>>> import numpy as np
>>> np.set_printoptions(precision=2, suppress=True, linewidth=100)
>>> def tidy(a):
...     return np.round(a, 2) + 0
... 
>>> J = np.diag(np.array([0, 2, 2, 0, -1])) + 4 * np.eye(5, k=1) + 4 * np.eye(5, k=-1)
>>> J
array([[ 0.,  4.,  0.,  0.,  0.],
       [ 4.,  2.,  4.,  0.,  0.],
       [ 0.,  4.,  2.,  4.,  0.],
       [ 0.,  0.,  4.,  0.,  4.],
       [ 0.,  0.,  0.,  4., -1.]])
>>> np.einsum("ii->", J)
np.float64(3.0)
>>> tidy(np.poly(J))
array([   1.,   -3.,  -64.,   84.,  768., -256.])
>>> np.einsum("ij,ji->", J, J)
np.float64(137.0)
>>> np.kron(np.eye(2, dtype=int), J)
array([[ 0.,  4.,  0.,  0.,  0.,  0.,  0.,  0.,  0.,  0.],
       [ 4.,  2.,  4.,  0.,  0.,  0.,  0.,  0.,  0.,  0.],
       [ 0.,  4.,  2.,  4.,  0.,  0.,  0.,  0.,  0.,  0.],
       [ 0.,  0.,  4.,  0.,  4.,  0.,  0.,  0.,  0.,  0.],
       [ 0.,  0.,  0.,  4., -1.,  0.,  0.,  0.,  0., -0.],
       [ 0.,  0.,  0.,  0.,  0.,  0.,  4.,  0.,  0.,  0.],
       [ 0.,  0.,  0.,  0.,  0.,  4.,  2.,  4.,  0.,  0.],
       [ 0.,  0.,  0.,  0.,  0.,  0.,  4.,  2.,  4.,  0.],
       [ 0.,  0.,  0.,  0.,  0.,  0.,  0.,  4.,  0.,  4.],
       [ 0.,  0.,  0.,  0., -0.,  0.,  0.,  0.,  4., -1.]])
>>> vec = np.array([-1, 2, -2, 0, 2])
>>> J * vec
array([[-0.,  8., -0.,  0.,  0.],
       [-4.,  4., -8.,  0.,  0.],
       [-0.,  8., -4.,  0.,  0.],
       [-0.,  0., -8.,  0.,  8.],
       [-0.,  0., -0.,  0., -2.]])
>>> J @ (2 * vec)
array([ 16., -16.,   8.,   0.,  -4.])
>>> J @ vec
array([ 8., -8.,  4.,  0., -2.])
>>> np.linalg.norm(J @ vec) <= np.linalg.norm(J, 2) * np.linalg.norm(vec) + 1e-9
np.True_
>>> np.sign((J @ vec).round(6))
array([ 1., -1.,  1.,  0., -1.])
>>> (J * vec).sum(axis=1)
array([ 8., -8.,  4.,  0., -2.])
>>> np.argsort(-np.linalg.norm(J, axis=0).round(6), kind="stable")[:3]
array([1, 2, 3])
>>> np.linalg.matrix_rank(J, rtol=0.1)
np.int64(4)
>>> np.linalg.cond(J) > 100
np.False_
>>> vals, evecs = np.linalg.eigh(J)
>>> tidy(np.linalg.eigvalsh(J + 3 * np.eye(5)))
array([-3.15, -0.66,  3.32,  7.27, 11.22])
>>> tidy(np.linalg.svd(J, compute_uv=False))
array([8.22, 6.15, 4.27, 3.66, 0.32])
>>> tidy(evecs @ np.diag(vals) @ evecs.T)
array([[ 0.,  4.,  0.,  0.,  0.],
       [ 4.,  2.,  4.,  0.,  0.],
       [ 0.,  4.,  2.,  4.,  0.],
       [ 0.,  0.,  4.,  0.,  4.],
       [ 0.,  0.,  0.,  4., -1.]])
>>> (vals > 1e-8).sum(), (vals < -1e-8).sum()
(np.int64(3), np.int64(2))
>>> np.unique(vals.round(6) + 0, return_counts=True)[1]
array([1, 1, 1, 1, 1])
